$ python3 -q
>>> import numpy as np
>>> import numpy.linalg as la
>>> np.set_printoptions(precision=1, suppress=True, linewidth=140, legacy="1.25")
>>> def tidy(a):
...     return np.round(a, 1) + 0
... 
>>> data = np.loadtxt("w.csv", delimiter=",")
>>> data
array([[2., 1., 2.],
       [1., 2., 1.],
       [2., 2., 0.],
       [2., 2., 1.],
       [4., 5., 4.]])
>>> r0 = np.array([-3, -1])
>>> np.polyval(r0, data[2])
array([-7., -7., -1.])
>>> np.correlate(data[2], data[1], "full")
array([2., 6., 6., 2., 0.])
>>> np.array([np.convolve(row, r0, "same") for row in data])
array([[ -6.,  -5.,  -7.],
       [ -3.,  -7.,  -5.],
       [ -6.,  -8.,  -2.],
       [ -6.,  -8.,  -5.],
       [-12., -19., -17.]])
>>> E = np.array([[0, 0, 0, 0, 0],
...     [0, 0, 0, 0, 0],
...     [0, 1, 0, 0, 0],
...     [-1, 0, 0, 0, 1],
...     [1, -1, 0, 0, 2],
...     [1, -2, 0, 2, 0],
...     [2, 2, 1, -2, 1],
...     [2, -2, 0, 0, 0],
...     [0, 0, 0, 0, 0]])
>>> x = np.array([-1, 3, 3, 1, 3])
>>> h = np.maximum(E @ x, 0)
>>> np.flatnonzero(h > 1e-9)
array([2, 3, 4, 6])
>>> np.maximum(E @ x, 0) - np.maximum(-E @ x, 0)
array([ 0,  0,  3,  4,  2, -5,  8, -8,  0])
>>> E.T @ h
array([ 14,  17,   8, -16,  16])
>>> rng = np.random.default_rng(2847)
>>> labels = rng.permutation(5)
>>> Y = E[:, labels] * rng.choice([-1, 1], 5)
>>> Y
array([[ 0,  0,  0,  0,  0],
       [ 0,  0,  0,  0,  0],
       [ 0,  1,  0,  0,  0],
       [ 0,  0,  0,  1,  1],
       [ 0, -1,  0, -1,  2],
       [ 2, -2,  0, -1,  0],
       [-2,  2, -1, -2,  1],
       [ 0, -2,  0, -2,  0],
       [ 0,  0,  0,  0,  0]])
>>> Uu, _, Vt = la.svd(E.T @ Y)
>>> tidy(Uu @ Vt)
array([[ 0.,  0.,  0., -1.,  0.],
       [ 0.,  1.,  0.,  0.,  0.],
       [ 0.,  0., -1.,  0.,  0.],
       [ 1.,  0.,  0.,  0.,  0.],
       [ 0.,  0.,  0.,  0.,  1.]])
>>> labels
array([3, 1, 2, 0, 4])
>>> arr = np.load("sample11.npy")
>>> arr
array([[0, 0, 0, 0, 1],
       [0, 0, 1, 0, 0],
       [0, 1, 0, 0, 0],
       [0, 0, 0, 0, 0],
       [1, 0, 0, 0, 0]])
>>> tidy(la.norm(arr, 2) / la.norm(arr))
0.5
